In [1]: import numpy as np

In [2]: from numpy import linalg as LA

In [3]: np.set_printoptions(suppress=True, linewidth=140)

In [4]: M = np.load("w.npy")

In [5]: print(M)
[[ 1  0  0  0  0  0  0  0  0  0  0  0  0]
 [ 2  1  0  0  0  0  0  0  0  0  0  0  0]
 [-2  2  1  0  0  0  0  0  0  0  0  0  0]
 [ 0  2  1  1  0  0  0  0  0  0  0  0  0]
 [ 0  2 -1 -1  1  0  0  0  0  0  0  0  0]
 [ 1  1 -2 -2  0  1  0  0  0  0  0  0  0]
 [ 2  2  2  2  1 -1  1  0  0  0  0  0  0]
 [-2 -2 -2  1 -1  0 -1  1  0  0  0  0  0]
 [-1  0 -2  0  0 -2  1  0  1  0  0  0  0]
 [-2  2  2  0  0  1  1  1  0  1  0  0  0]
 [-1 -2 -2  0 -1 -2  1  0 -2  2  1  0  0]
 [ 2  0  1  1 -1 -2  1  1 -2  2 -1  1  0]
 [ 0  2 -2  0  0  0 -2 -2  0  2 -1  1  1]]

In [6]: U, sig, Vh = LA.svd(M)

In [7]: print(np.argmax(sig[:-1] / (sig[1:] + 1e-6)) + 1)
12

In [8]: print(sig.round(1) + 0)
[7.3 6.  5.4 4.8 3.4 3.1 1.9 1.5 1.1 0.9 0.3 0.  0. ]

In [9]: B = U[:, :12] @ np.diag(sig[:12]) @ Vh[:12]

In [10]: print(LA.matrix_rank(M, rtol=0.05))
10

In [11]: x = np.array([2, 1, 2, 2, 2, 1, 1, 0, 0, 0, 2, 0, 2])

In [12]: print(M @ np.ones(13))
[ 1.  3.  1.  4.  1. -1.  9. -6. -3.  6. -6.  3. -1.]

In [13]: print(M @ x)
[  2   5   0   6   0  -4  16 -11  -7   4  -9   3  -4]

In [14]: print(LA.norm(M @ x) <= LA.norm(M, 2) * LA.norm(x) + 1e-9)
True

In [15]: print(M @ (2 * x))
[  4  10   0  12   0  -8  32 -22 -14   8 -18   6  -8]

In [16]: cov = M.T @ M

In [17]: print((M @ M.T).shape)
(13, 13)

In [18]: print(np.diag(cov))
[28 34 32 12  5 15 10  7  9 13  3  2  1]

In [19]: print(np.trace(cov), (M ** 2).sum())
171 171

In [20]: print(LA.matrix_rank(cov))
13

In [21]: print(np.round(LA.eigvalsh(cov)[::-1], 1) + 0)
[52.6 36.5 29.6 23.1 11.3  9.9  3.8  2.2  1.1  0.7  0.1  0.   0. ]

In [22]: rng = np.random.default_rng(7727)

In [23]: W0 = rng.normal(size=(42, 9))

In [24]: W0 = 10 * W0 / LA.norm(W0, axis=1, keepdims=True)

In [25]: print(W0.round(1) + 0)
[[-0.5 -4.  -3.1  0.  -0.9  6.6 -2.   3.9 -3.2]
 [-3.3  3.   1.9  1.   4.6 -7.2 -1.   1.1 -0.3]
 [ 0.6 -1.   2.4  7.3 -5.3 -1.9  1.7 -1.9 -0.5]
 [ 2.1 -1.7 -4.5  2.6  1.1  3.9  6.   3.3  1.7]
 [-3.1 -1.9  3.8 -2.6 -1.2  7.4 -2.  -1.6  1.6]
 [ 3.6 -3.7 -2.7 -3.1  3.1  1.7 -3.5 -1.5  5.5]
 [-2.5 -0.7  1.2  5.6 -1.   6.   0.7  2.   4.4]
 [ 4.   0.2  0.   2.4  4.5 -6.3  1.5  3.2 -2.3]
 [-2.6  0.6  6.1 -1.1 -4.2 -2.2  5.4  0.4  1.4]
 [-1.2  2.6  6.7  0.4  2.7  0.  -0.9 -2.5 -5.7]
 [ 0.5 -3.5  1.3  2.1  7.3  0.1 -4.3  2.5  1.8]
 [ 0.7 -5.8  2.8  4.7  0.8  0.3 -1.1  5.4 -2.2]
 [ 0.2  3.9  7.7  2.   0.   3.6  1.   2.4  1.4]
 [ 0.4 -4.  -4.4 -4.6 -1.  -5.5 -0.8  1.8 -2.9]
 [ 1.7 -0.4 -2.3 -5.7 -3.6 -1.5  3.  -2.   5.5]
 [ 2.6  0.5 -3.4  6.7 -1.1 -0.4  0.8  3.6  4.6]
 [ 0.2  7.8  2.  -0.6 -0.5  3.4  4.5  1.2 -1. ]
 [ 2.5  1.7 -6.6 -3.5 -3.3 -4.2 -0.5 -2.2  1. ]
 [-1.5  1.3 -5.8  2.4  3.8 -3.5  3.4 -0.8  4.3]
 [ 0.  -6.3  2.  -2.3 -2.9  4.3  4.2  2.5 -0.1]
 [-2.1  1.1  1.3  0.5 -1.6 -6.1 -0.1 -4.3  5.8]
 [-1.5  1.2 -3.6 -0.8 -4.8  2.8 -5.7  4.3 -0.8]
 [ 1.6  5.4 -1.4  4.9 -2.8 -1.7  2.3 -4.6 -2.4]
 [-0.2 -1.8  2.4  2.  -5.8  4.  -5.9 -1.4  0.9]
 [ 0.9  0.4 -4.   7.2 -0.2  3.2  0.1  4.2 -2.1]
 [-7.1  1.1 -3.2  0.1  4.4  2.3 -3.3 -1.1 -0.6]
 [ 3.2 -2.6 -3.3 -1.  -1.9  6.2 -1.5  1.4  5. ]
 [-3.2 -4.5  2.4  2.2 -1.6  4.2 -5.4 -1.6  2.7]
 [-3.1 -0.4 -3.2  2.8  5.2  2.8  2.7  1.9  5.1]
 [ 3.5  3.9 -2.5 -2.9 -2.2  1.7  4.8  5.1  0.9]
 [ 1.7  1.9  1.3 -3.2  0.4  4.6 -0.7  6.8 -3.7]
 [-5.8  5.2  3.1 -1.6 -3.3 -1.8 -1.9 -2.8 -1.1]
 [-1.3 -0.9  2.3 -6.1 -4.3  0.1 -0.4  2.5 -5.5]
 [-1.9 -3.   0.7  3.6 -2.4  2.  -5.6 -4.5 -3.6]
 [-4.4 -2.   1.2 -6.5  0.2  3.7 -4.4 -0.7 -0.1]
 [ 2.5 -5.3 -3.5 -4.9  0.5  5.2  1.5 -0.3 -0.8]
 [-1.   1.5  0.6 -1.4 -0.1 -0.6 -6.2 -3.4  6.6]
 [ 5.   1.7 -1.5 -0.3  0.   4.4 -3.6 -5.4  2.7]
 [-4.7  3.  -6.9  2.4 -1.7 -0.9 -1.2 -2.1  2.3]
 [-0.4  7.1  2.1  5.2  1.8 -2.5  2.   0.9  2.1]
 [-4.5 -5.2  1.6 -2.3  0.6 -4.9 -2.7 -3.3 -1.1]
 [-3.1  0.6  0.3 -2.9  6.3  3.9 -3.8  1.5 -3.1]]

In [26]: Ac = W0 - W0.mean(axis=0)

In [27]: evecs = LA.svd(Ac)[2][:7]

In [28]: B = Ac - Ac @ evecs.T @ evecs

In [29]: print(np.round(B.std(axis=0), 1))
[1.9 0.5 0.5 0.2 0.7 0.5 1.2 1.4 0.7]

In [30]: print(np.round(np.diag(evecs.T @ evecs), 1))
[0.3 0.9 0.9 1.  0.9 0.9 0.7 0.5 0.9]

In [31]: print(round(float(LA.norm(B) / LA.norm(Ac)), 1))
0.3

In [32]: print(LA.norm(B, axis=1).round(6).argmax())
37

In [33]: F = np.load("mat.npy")

In [34]: print(F)
[[-2  0  0  0  0  0  0  0  0  0  0  0]
 [ 0 -3  0  0  0  0  0  0  0  0  0  0]
 [ 1 -3  2  0  0  0  0  0  0  0  0  0]
 [ 2  2  3  2  0  0  0  0  0  0  0  0]
 [-2 -2 -2 -3 -3  0  0  0  0  0  0  0]
 [-2 -3  1  2 -2  1  0  0  0  0  0  0]
 [ 3  0  2 -2 -2 -1  2  0  0  0  0  0]
 [ 0  0 -3  1  3  0  2  2  0  0  0  0]
 [ 2  1 -1 -1  3  1 -3  0 -2  0  0  0]
 [-1 -2 -3 -2 -3 -1  3  1  1  3  0  0]
 [ 1 -2 -3  3  0 -1  1  0  3 -3 -3  0]
 [-3  2 -1 -2 -1 -3  2  2 -2 -2 -1  0]]

In [35]: w1 = np.array([[-4, 2],
    ...:     [5, 3],
    ...:     [3, -5],
    ...:     [4, -5],
    ...:     [-2, 1],
    ...:     [4, -3],
    ...:     [0, -2],
    ...:     [4, 2],
    ...:     [4, -4],
    ...:     [-5, 5],
    ...:     [-1, 4],
    ...:     [1, -4]])

In [36]: coef = np.array([-1, 0])

In [37]: hid = np.maximum(F @ w1 + coef, 0)

In [38]: print(hid)
[[ 7  0]
 [ 0  0]
 [ 0  0]
 [18  0]
 [ 0 12]
 [11  0]
 [ 0  3]
 [ 0 13]
 [ 0 31]
 [ 0 24]
 [14  0]
 [11 17]]

In [39]: print(np.round((hid > 0).mean(axis=0), 1))
[0.4 0.5]

In [40]: print(LA.matrix_rank(hid))
2

In [41]: C = np.array([[3, 0], [0, 1]])

In [42]: print(hid @ C)
[[21  0]
 [ 0  0]
 [ 0  0]
 [54  0]
 [ 0 12]
 [33  0]
 [ 0  3]
 [ 0 13]
 [ 0 31]
 [ 0 24]
 [42  0]
 [33 17]]

In [43]: print(w1 @ C)
[[-12   2]
 [ 15   3]
 [  9  -5]
 [ 12  -5]
 [ -6   1]
 [ 12  -3]
 [  0  -2]
 [ 12   2]
 [ 12  -4]
 [-15   5]
 [ -3   4]
 [  3  -4]]

In [44]: labels = rng.permutation(2)

In [45]: B = hid[:, labels] * rng.choice([-1, 1], 2)

In [46]: print(B)
[[ -7   0]
 [  0   0]
 [  0   0]
 [-18   0]
 [  0  12]
 [-11   0]
 [  0   3]
 [  0  13]
 [  0  31]
 [  0  24]
 [-14   0]
 [-11  17]]

In [47]: U, _, Vh = LA.svd(hid.T @ B)

In [48]: print(np.round(LA.lstsq(hid, B)[0], 1) + 0)
[[-1.  0.]
 [ 0.  1.]]

In [49]: print(np.round(U @ Vh, 1) + 0)
[[-1.  0.]
 [ 0.  1.]]

In [50]: U, sig, Vh = LA.svd(F)

In [51]: evecs = Vh[:(sig > 1e-8).sum()]

In [52]: x = F[2] + -1 * F[3] + rng.integers(2) * np.eye(12)[8]

In [53]: print(x)
[-1. -5. -1. -2.  0.  0.  0.  0.  0.  0.  0.  0.]

In [54]: print(round(LA.norm(x - evecs.T @ evecs @ x), 1))
0.0

In [55]: print(np.allclose(evecs.T @ evecs @ x, x))
True

In [56]: print(np.round(np.diag(evecs.T @ evecs), 1))
[1. 1. 1. 1. 1. 1. 1. 1. 1. 1. 1. 0.]

In [57]: U, sig, Vh = LA.svd(F, full_matrices=False)

In [58]: print(np.round(sig / sig[0], 1) + 0)
[1.  0.8 0.8 0.6 0.5 0.4 0.4 0.2 0.1 0.  0.  0. ]

In [59]: print(round(float(np.sqrt((sig ** 2).sum())), 1), np.round(LA.norm(F), 1))
18.1 18.1

In [60]: print(np.round(np.abs(Vh[0]), 1))
[0.4 0.4 0.4 0.3 0.5 0.2 0.4 0.1 0.1 0.1 0.1 0. ]

In [61]: print(np.round(np.cumsum(sig ** 2) / np.sum(sig ** 2), 1))
[0.3 0.5 0.7 0.8 0.9 0.9 1.  1.  1.  1.  1.  1. ]

In [62]: print(np.round(U.T @ F @ Vh.T, 1) + 0)
[[10.1  0.   0.   0.   0.   0.   0.   0.   0.   0.   0.   0. ]
 [ 0.   8.   0.   0.   0.   0.   0.   0.   0.   0.   0.   0. ]
 [ 0.   0.   7.7  0.   0.   0.   0.   0.   0.   0.   0.   0. ]
 [ 0.   0.   0.   6.2  0.   0.   0.   0.   0.   0.   0.   0. ]
 [ 0.   0.   0.   0.   5.5  0.   0.   0.   0.   0.   0.   0. ]
 [ 0.   0.   0.   0.   0.   4.4  0.   0.   0.   0.   0.   0. ]
 [ 0.   0.   0.   0.   0.   0.   3.7  0.   0.   0.   0.   0. ]
 [ 0.   0.   0.   0.   0.   0.   0.   1.6  0.   0.   0.   0. ]
 [ 0.   0.   0.   0.   0.   0.   0.   0.   1.2  0.   0.   0. ]
 [ 0.   0.   0.   0.   0.   0.   0.   0.   0.   0.4  0.   0. ]
 [ 0.   0.   0.   0.   0.   0.   0.   0.   0.   0.   0.3  0. ]
 [ 0.   0.   0.   0.   0.   0.   0.   0.   0.   0.   0.   0. ]]

In [63]: print(np.round(U.T @ U, 1) + 0)
[[1. 0. 0. 0. 0. 0. 0. 0. 0. 0. 0. 0.]
 [0. 1. 0. 0. 0. 0. 0. 0. 0. 0. 0. 0.]
 [0. 0. 1. 0. 0. 0. 0. 0. 0. 0. 0. 0.]
 [0. 0. 0. 1. 0. 0. 0. 0. 0. 0. 0. 0.]
 [0. 0. 0. 0. 1. 0. 0. 0. 0. 0. 0. 0.]
 [0. 0. 0. 0. 0. 1. 0. 0. 0. 0. 0. 0.]
 [0. 0. 0. 0. 0. 0. 1. 0. 0. 0. 0. 0.]
 [0. 0. 0. 0. 0. 0. 0. 1. 0. 0. 0. 0.]
 [0. 0. 0. 0. 0. 0. 0. 0. 1. 0. 0. 0.]
 [0. 0. 0. 0. 0. 0. 0. 0. 0. 1. 0. 0.]
 [0. 0. 0. 0. 0. 0. 0. 0. 0. 0. 1. 0.]
 [0. 0. 0. 0. 0. 0. 0. 0. 0. 0. 0. 1.]]

In [64]: print(np.round(Vh @ Vh.T, 1) + 0)
[[1. 0. 0. 0. 0. 0. 0. 0. 0. 0. 0. 0.]
 [0. 1. 0. 0. 0. 0. 0. 0. 0. 0. 0. 0.]
 [0. 0. 1. 0. 0. 0. 0. 0. 0. 0. 0. 0.]
 [0. 0. 0. 1. 0. 0. 0. 0. 0. 0. 0. 0.]
 [0. 0. 0. 0. 1. 0. 0. 0. 0. 0. 0. 0.]
 [0. 0. 0. 0. 0. 1. 0. 0. 0. 0. 0. 0.]
 [0. 0. 0. 0. 0. 0. 1. 0. 0. 0. 0. 0.]
 [0. 0. 0. 0. 0. 0. 0. 1. 0. 0. 0. 0.]
 [0. 0. 0. 0. 0. 0. 0. 0. 1. 0. 0. 0.]
 [0. 0. 0. 0. 0. 0. 0. 0. 0. 1. 0. 0.]
 [0. 0. 0. 0. 0. 0. 0. 0. 0. 0. 1. 0.]
 [0. 0. 0. 0. 0. 0. 0. 0. 0. 0. 0. 1.]]

In [65]: print(LA.matrix_rank(F, rtol=0.1))
9

In [66]: print(LA.cond(F) > 100)
True

In [67]: X = np.load("test15.npy")

In [68]: print(X)
[[ 1 -1 -1  1 -1  1  1 -1]
 [ 1 -1  1 -1 -1  1 -1  1]
 [ 1  1  1  1 -1 -1 -1 -1]
 [ 1 -1  1 -1  1 -1  1 -1]
 [ 1  1  1  1  1  1  1  1]
 [ 1  1 -1 -1 -1 -1  1  1]
 [ 1 -1 -1  1  1 -1 -1  1]
 [ 1  1 -1 -1  1  1 -1 -1]]

In [69]: t = np.radians(30)

In [70]: Rm = np.eye(8)

In [71]: Rm[3, 3] = Rm[4, 4] = np.cos(t)

In [72]: Rm[3, 4], Rm[4, 3] = -np.sin(t), np.sin(t)

In [73]: print(Rm.round(1))
[[ 1.   0.   0.   0.   0.   0.   0.   0. ]
 [ 0.   1.   0.   0.   0.   0.   0.   0. ]
 [ 0.   0.   1.   0.   0.   0.   0.   0. ]
 [ 0.   0.   0.   0.9 -0.5  0.   0.   0. ]
 [ 0.   0.   0.   0.5  0.9  0.   0.   0. ]
 [ 0.   0.   0.   0.   0.   1.   0.   0. ]
 [ 0.   0.   0.   0.   0.   0.   1.   0. ]
 [ 0.   0.   0.   0.   0.   0.   0.   1. ]]

In [74]: B = X @ Rm.T

In [75]: print(round(float(LA.det(Rm)), 1), round(np.trace(Rm), 1))
1.0 7.7

In [76]: print(np.round(np.abs(B - X).max(axis=0), 1))
[0.  0.  0.  0.6 0.6 0.  0.  0. ]

In [77]: print(np.allclose(LA.norm(X, axis=1), LA.norm(B, axis=1)))
True

In [78]: f = np.array([-3, 6, 9, -1, 7, 5, 2, -8])

In [79]: B = X + np.outer(f, np.eye(8)[4])

In [80]: print(B)
[[ 1. -1. -1.  1. -4.  1.  1. -1.]
 [ 1. -1.  1. -1.  5.  1. -1.  1.]
 [ 1.  1.  1.  1.  8. -1. -1. -1.]
 [ 1. -1.  1. -1.  0. -1.  1. -1.]
 [ 1.  1.  1.  1.  8.  1.  1.  1.]
 [ 1.  1. -1. -1.  4. -1.  1.  1.]
 [ 1. -1. -1.  1.  3. -1. -1.  1.]
 [ 1.  1. -1. -1. -7.  1. -1. -1.]]

In [81]: print(LA.matrix_rank(B - X))
1

In [82]: B = np.array([[0, 2, -2],
    ...:     [-1, 0, 1],
    ...:     [-2, 1, -1],
    ...:     [0, -2, -1],
    ...:     [1, -2, 1],
    ...:     [-2, -2, -2],
    ...:     [2, 1, 0],
    ...:     [-1, 0, 2]])

In [83]: print(np.einsum("ij->j", X))
[8 0 0 0 0 0 0 0]

In [84]: print(X @ B)
[[ 3  0 -8]
 [-7  4 -4]
 [-3  4 -4]
 [ 5  6 -2]
 [-3 -2 -2]
 [ 3  8  4]
 [ 3 -2  2]
 [-1 -2 -2]]

In [85]: print(LA.matrix_rank(X @ B))
3

In [86]: print(np.vstack([X, B.T]).shape)
(11, 8)

In [87]: B @ X
---------------------------------------------------------------------------
ValueError                                Traceback (most recent call last)
Cell In[87], line 1
----> 1 B @ X

ValueError: matmul: Input operand 1 has a mismatch in its core dimension 0, with gufunc signature (n?,k),(k,m?)->(n?,m?) (size 8 is different from 3)
